$ ipython --no-banner

In [1]: import numpy as np

In [2]: np.set_printoptions(precision=3, suppress=True, linewidth=120)

In [3]: J = np.load("layer2.npy")

In [4]: J
Out[4]: 
array([[-2, -1,  0,  0,  0,  0],
       [ 2,  0,  0,  0,  0,  0],
       [-1, -3,  0,  0,  0,  0],
       [ 0,  0, -2, -1,  0,  0],
       [ 0,  0,  2,  0,  0,  0],
       [ 0,  0, -1, -3,  0,  0],
       [ 0,  0,  0,  0, -2, -1],
       [ 0,  0,  0,  0,  2,  0],
       [ 0,  0,  0,  0, -1, -3]])

In [5]: A2 = np.c_[J[:, :1] @ np.array([[-2]]), np.array([1, -2, -1, 3, 1, 3, 3, -1, 3])]

In [6]: A2
Out[6]: 
array([[ 4,  1],
       [-4, -2],
       [ 2, -1],
       [ 0,  3],
       [ 0,  1],
       [ 0,  3],
       [ 0,  3],
       [ 0, -1],
       [ 0,  3]])

In [7]: np.linalg.matrix_rank(np.c_[J, A2])
Out[7]: np.int64(7)

In [8]: np.linalg.matrix_rank(A2)
Out[8]: np.int64(2)

In [9]: W = np.array([[3, 1, 3, 0, 3],
   ...:     [0, 3, 0, 3, 1],
   ...:     [2, 3, 2, 2, 3],
   ...:     [2, 1, 2, 2, 3],
   ...:     [1, 1, 0, 1, 0],
   ...:     [2, 3, 3, 3, 0]])

In [10]: beta = np.array([3, -3, 0, 3, 0])

In [11]: H = np.maximum(J @ W + beta, 0)

In [12]: (H > 0).mean(axis=0)
Out[12]: array([0.333, 0.111, 0.222, 0.333, 0.222])

In [13]: np.linalg.matrix_rank(H)
Out[13]: np.int64(3)

In [14]: cent = np.array([[4, -4], [5, 2], [3, 5], [-5, -2], [-2, -2]])

In [15]: (H @ cent).round(6).argmax(axis=1)
Out[15]: array([0, 0, 0, 0, 0, 0, 0, 0, 0])

In [16]: rng = np.random.default_rng(1789)

In [17]: z = rng.permutation(6)

In [18]: A2 = J[:, z] * rng.choice([-1, 1], 6)

In [19]: A2
Out[19]: 
array([[ 0,  0,  2,  0, -1,  0],
       [ 0,  0, -2,  0,  0,  0],
       [ 0,  0,  1,  0, -3,  0],
       [ 0, -1,  0, -2,  0,  0],
       [ 0,  0,  0,  2,  0,  0],
       [ 0, -3,  0, -1,  0,  0],
       [-2,  0,  0,  0,  0,  1],
       [ 2,  0,  0,  0,  0,  0],
       [-1,  0,  0,  0,  0,  3]])

In [20]: left, _, Vt = np.linalg.svd(J.T @ A2)

In [21]: np.round(np.linalg.lstsq(J, A2)[0], 3) + 0
Out[21]: 
array([[ 0.,  0., -1.,  0.,  0.,  0.],
       [ 0.,  0.,  0.,  0.,  1.,  0.],
       [ 0.,  0.,  0.,  1.,  0.,  0.],
       [ 0.,  1.,  0.,  0.,  0.,  0.],
       [ 1.,  0.,  0.,  0.,  0.,  0.],
       [ 0.,  0.,  0.,  0.,  0., -1.]])

In [22]: z
Out[22]: array([4, 3, 0, 2, 1, 5])

In [23]: x = np.array([2, -3, -1, 0, 0, -2])

In [24]: rhs = J @ x

In [25]: np.round(np.linalg.lstsq(J, rhs)[0], 3) + 0
Out[25]: array([ 2., -3., -1.,  0.,  0., -2.])

In [26]: rhs = rhs + 0.1 * rng.normal(size=9)

In [27]: rhs
Out[27]: array([-1.119,  3.958,  7.06 ,  2.195, -2.017,  0.871,  2.031, -0.087,  5.778])

In [28]: beta, *_ = np.linalg.lstsq(J, rhs)

In [29]: beta
Out[29]: array([ 2.019, -3.016, -1.06 ,  0.049, -0.051, -1.911])

In [30]: np.round(J.T @ (rhs - J @ beta), 3) + 0
Out[30]: array([0., 0., 0., 0., 0., 0.])

In [31]: M = np.loadtxt("dump.csv", delimiter=",")

In [32]: M
Out[32]: 
array([[-1.769,  0.37 ,  1.84 ,  0.103, -3.27 , -1.067, -0.358,  2.526],
       [-3.005, -2.367,  0.373,  0.03 ,  0.213, -1.9  , -0.06 ,  2.563],
       [ 2.151,  1.168, -2.459, -0.874, -1.866,  2.459,  0.475, -1.563],
       [ 0.529,  1.381, -0.375, -2.354, -1.231, -3.239,  1.092, -1.983],
       [-0.683, -3.85 , -2.647,  1.283, -0.629,  0.782, -0.158,  0.153],
       [-0.827,  0.557,  1.609, -0.242, -2.66 , -3.157,  1.644,  1.268],
       [ 1.434, -2.472, -0.383, -2.46 , -1.213,  0.568, -2.131, -2.073],
       [-0.319, -3.631,  0.291, -0.819,  2.788, -1.468,  0.275, -0.977],
       [ 1.307,  0.936, -2.9  ,  1.948,  1.473,  0.655, -0.887,  2.613],
       [ 3.604,  1.699,  0.401, -1.45 , -0.405,  1.292, -1.306, -1.823],
       [ 1.232, -0.004, -0.7  , -4.58 ,  1.137,  0.363,  0.763,  0.091],
       [-3.495, -1.232, -2.494,  0.298, -1.954, -0.997, -0.169,  0.347],
       [ 1.595, -0.469, -0.688, -2.583, -0.825, -2.864,  2.419, -0.595],
       [ 0.978,  1.65 , -1.085, -1.486, -0.542,  3.706, -1.609,  1.148],
       [ 2.296,  0.67 ,  1.538,  1.841, -3.474,  0.76 , -0.149,  0.924],
       [-1.039, -0.295,  1.136, -0.446,  1.24 , -0.443, -1.7  , -4.21 ],
       [-2.466,  0.222,  0.294, -1.265,  1.036, -1.424,  1.946, -3.209],
       [-0.289,  2.847, -2.33 , -1.004, -1.601, -1.806,  1.725, -1.254],
       [ 1.237, -2.238,  2.557,  0.642, -1.688, -2.791,  0.802,  0.478],
       [ 0.078,  2.91 , -3.059,  0.743,  0.051,  2.188,  0.295,  1.32 ],
       [-0.471,  1.611,  1.201, -3.907,  1.219, -1.265, -1.14 ,  1.044],
       [ 2.845, -0.653, -0.14 ,  2.193, -1.175, -3.102,  0.763, -0.26 ],
       [-0.86 ,  2.219, -1.869,  1.034, -3.433, -0.432,  1.637, -0.347],
       [ 1.213, -1.906,  1.619, -1.029,  2.121,  2.541,  0.081,  2.293],
       [ 0.491, -3.034,  1.455,  0.061, -1.761, -0.221, -0.271,  3.195],
       [ 1.313,  0.541,  0.027,  2.889,  2.919,  2.387, -0.04 , -0.643],
       [-2.495,  0.947,  0.946, -0.247,  3.357,  2.27 ,  0.65 ,  0.274],
       [-0.964,  0.282,  1.591, -2.821, -2.243, -2.216,  1.406, -1.258],
       [-1.051, -0.13 ,  0.086, -4.458, -0.93 , -0.931, -0.09 ,  1.502],
       [ 1.426, -1.244,  2.649,  0.14 , -1.177,  1.894,  0.213,  3.06 ]])

In [33]: cent = M[[8, 27]].astype(float)

In [34]: for _ in range(4):
    ...:     z = np.linalg.norm(M[:, None] - cent, axis=-1).argmin(axis=1)
    ...:     cent = np.array([M[z == j].mean(axis=0) for j in range(2)])
    ...: 

In [35]: z
Out[35]: array([1, 1, 0, 1, 0, 1, 1, 1, 0, 0, 1, 1, 1, 0, 0, 1, 1, 1, 1, 0, 1, 1, 1, 0, 0, 0, 0, 1, 1, 0])

In [36]: cent[1] - cent[0]
Out[36]: array([-1.4  , -0.263,  0.404, -1.576, -0.816, -3.291,  0.716, -1.265])

In [37]: np.bincount(z)
Out[37]: array([12, 18])

In [38]: A2 = np.array([[-2, 3, 1, 0, 1, -2, -2, 3, -1, -2],
    ...:     [-2, -2, 0, 1, 0, 0, -1, -1, 3, -3],
    ...:     [0, 0, -2, 1, 3, -1, -3, 1, -2, 3],
    ...:     [-1, -3, 3, 2, -2, 0, -1, 3, -2, 0],
    ...:     [-2, 2, 0, 0, -2, -3, 2, 0, -3, -1],
    ...:     [-2, 0, -2, -1, 1, -1, 1, -2, -1, -3],
    ...:     [2, 0, 1, 0, -3, 1, 2, -3, -2, 0],
    ...:     [3, -1, 1, 2, 0, -1, 3, 2, -1, 0],
    ...:     [-3, 1, -3, -3, 0, -1, 3, 1, 2, 0],
    ...:     [-2, 3, -2, -1, 0, 2, 3, -1, 2, 3]])

In [39]: A2[-1] = A2[0]

In [40]: E = A2 + 0.02 * np.eye(10)

In [41]: E
Out[41]: 
array([[-1.98,  3.  ,  1.  ,  0.  ,  1.  , -2.  , -2.  ,  3.  , -1.  , -2.  ],
       [-2.  , -1.98,  0.  ,  1.  ,  0.  ,  0.  , -1.  , -1.  ,  3.  , -3.  ],
       [ 0.  ,  0.  , -1.98,  1.  ,  3.  , -1.  , -3.  ,  1.  , -2.  ,  3.  ],
       [-1.  , -3.  ,  3.  ,  2.02, -2.  ,  0.  , -1.  ,  3.  , -2.  ,  0.  ],
       [-2.  ,  2.  ,  0.  ,  0.  , -1.98, -3.  ,  2.  ,  0.  , -3.  , -1.  ],
       [-2.  ,  0.  , -2.  , -1.  ,  1.  , -0.98,  1.  , -2.  , -1.  , -3.  ],
       [ 2.  ,  0.  ,  1.  ,  0.  , -3.  ,  1.  ,  2.02, -3.  , -2.  ,  0.  ],
       [ 3.  , -1.  ,  1.  ,  2.  ,  0.  , -1.  ,  3.  ,  2.02, -1.  ,  0.  ],
       [-3.  ,  1.  , -3.  , -3.  ,  0.  , -1.  ,  3.  ,  1.  ,  2.02,  0.  ],
       [-2.  ,  3.  ,  1.  ,  0.  ,  1.  , -2.  , -2.  ,  3.  , -1.  , -1.98]])

In [42]: A2 = E / np.linalg.norm(E, axis=1, keepdims=True)

In [43]: C2 = A2 @ A2.T

In [44]: C2[0]
Out[44]: array([ 1.   ,  0.001,  0.214,  0.179,  0.417,  0.127, -0.552, -0.146,  0.073,  1.   ])

In [45]: np.argwhere(np.triu(np.abs(C2) > 0.95, 1))
Out[45]: array([[0, 9]])

In [46]: (np.abs(C2) > 0.9).astype(int)
Out[46]: 
array([[1, 0, 0, 0, 0, 0, 0, 0, 0, 1],
       [0, 1, 0, 0, 0, 0, 0, 0, 0, 0],
       [0, 0, 1, 0, 0, 0, 0, 0, 0, 0],
       [0, 0, 0, 1, 0, 0, 0, 0, 0, 0],
       [0, 0, 0, 0, 1, 0, 0, 0, 0, 0],
       [0, 0, 0, 0, 0, 1, 0, 0, 0, 0],
       [0, 0, 0, 0, 0, 0, 1, 0, 0, 0],
       [0, 0, 0, 0, 0, 0, 0, 1, 0, 0],
       [0, 0, 0, 0, 0, 0, 0, 0, 1, 0],
       [1, 0, 0, 0, 0, 0, 0, 0, 0, 1]])

In [47]: np.abs(E).max()
Out[47]: np.float64(3.0)

In [48]: E.sum(axis=0)
Out[48]: array([-8.98,  3.02,  0.02,  2.02, -0.98, -9.98,  2.02,  7.02, -7.98, -7.98])

In [49]: np.linalg.matrix_rank(E)
Out[49]: np.int64(10)

In [50]: feats = np.load("sample16.npy")

In [51]: feats
Out[51]: 
array([[4, 1, 2, 4, 2, 0, 0],
       [0, 0, 1, 1, 2, 5, 3],
       [2, 5, 0, 4, 4, 3, 5],
       [2, 4, 2, 4, 4, 5, 3],
       [0, 0, 1, 1, 2, 5, 3],
       [4, 2, 5, 2, 2, 3, 4]])

In [52]: left, sigma, Vt = np.linalg.svd(feats)

In [53]: np.argmax(sigma[:-1] / (sigma[1:] + 1e-6)) + 1
Out[53]: np.int64(5)

In [54]: A2 = left[:, :5] @ np.diag(sigma[:5]) @ Vt[:5]

In [55]: np.round(np.linalg.norm(feats - A2) / np.linalg.norm(feats), 3)
Out[55]: np.float64(0.0)

In [56]: np.linalg.matrix_rank(feats, rtol=0.05)
Out[56]: np.int64(5)

In [57]: np.round(np.linalg.norm(feats - A2, 2), 3), np.round(sigma[5], 3)
Out[57]: (np.float64(0.0), np.float64(0.0))

In [58]: A2 = M + rng.integers(-2, 3, (30, 7)) @ rng.integers(-2, 3, (7, 8))

In [59]: A2
Out[59]: 
array([[ -0.769,   4.37 ,   4.84 ,   3.103,  -4.27 ,   3.933, -12.358,   3.526],
       [ -8.005, -10.367,   1.373,   0.03 ,  11.213, -10.9  ,   8.94 ,  -7.437],
       [  2.151,  -2.832,   3.541,  -9.874,   2.134,   0.459,   6.475,  -5.563],
       [  4.529,  -2.619,  -4.375,   5.646,  -3.231,  -7.239, -12.908,   2.017],
       [  4.317,  -1.85 ,   6.353,  -8.717,  -4.629,  10.782,   3.842,  -0.847],
       [  4.173,   4.557,   0.609,  -1.242, -11.66 ,   9.843,  -6.356,  -1.732],
       [ -4.566,   1.528, -12.383,   6.54 ,  -7.213,   5.568,  -8.131,  -5.073],
       [  3.681,   0.369,   2.291,  -0.819,   2.788,   1.532,   6.275,   0.023],
       [ -3.693,  -1.064,  -7.9  ,   8.948,   6.473,  -8.345,  -1.887,   3.613],
       [  4.604,  -2.301,  -8.599,   7.55 ,  -4.405,   6.292,  -4.306, -11.823],
       [  3.232,   5.996,   9.3  , -16.58 ,   1.137,  -0.637,   0.763,  12.091],
       [ -4.495,   0.768,   8.506,  -8.702,  -0.954,   5.003,  -0.169,  -0.653],
       [ -1.405,   1.531,  -9.688,   7.417,   0.175,  -5.864,   1.419,  -1.595],
       [  6.978,  -0.35 ,   2.915,  -0.486,  -2.542,   3.706,  -2.609,   7.148],
       [ -0.704,  -7.33 ,   4.538,  -8.159,  -1.474,  -2.24 ,   0.851,  -5.076],
       [  2.961,  -0.295,   3.136,  -6.446,  -0.76 ,   0.557,   7.3  ,  -2.21 ],
       [ -9.466,   2.222,   7.294,  -8.265,   3.036,   7.576,   5.946, -13.209],
       [ -9.289,   2.847,  -7.33 ,   1.996,  -1.601,   3.194,   1.725, -12.254],
       [ 10.237,  -4.238,  -2.443,   2.642,  -6.688,  -6.791,   1.802,   8.478],
       [ -6.922,   6.91 ,   7.941,  -8.257,   8.051,   1.188,   9.295,   1.32 ],
       [  2.529,   1.611,  -1.799,   1.093,   4.219, -12.265,  -0.14 ,  11.044],
       [ 11.845,  -8.653,   6.86 ,  -2.807,   1.825,  -6.102,   5.763,  -2.26 ],
       [  0.14 ,   8.219, -12.869,  11.034,  -7.433,  -0.432,   0.637,   3.653],
       [  8.213,  -7.906,  -9.381,   9.971,  -3.879,   5.541,  -4.919,  -4.707],
       [  7.491,   4.966,  -1.545,  -1.939,  -9.761,   3.779,   1.729,  13.195],
       [  3.313,  -1.459,   2.027,  -0.111,   1.919,   9.387,   8.96 ,  -9.643],
       [  7.505,  -5.053,  -5.054,   2.753,  -1.643,   4.27 ,   0.65 ,  -4.726],
       [ -3.964,  -7.718,   6.591,  -8.821,   4.757, -13.216,   1.406,  -0.258],
       [  6.949,   5.87 ,   0.086,  -4.458, -12.93 ,  16.069,  -9.09 ,   0.502],
       [ -2.574,   6.756,   4.649,  -3.86 ,  -0.177,   7.894,   7.213,   0.06 ]])

In [60]: np.round(np.linalg.svd(A2 - M, compute_uv=False), 3) + 0
Out[60]: array([56.77 , 47.009, 39.858, 29.813, 25.137, 12.148,  4.943,  0.   ])
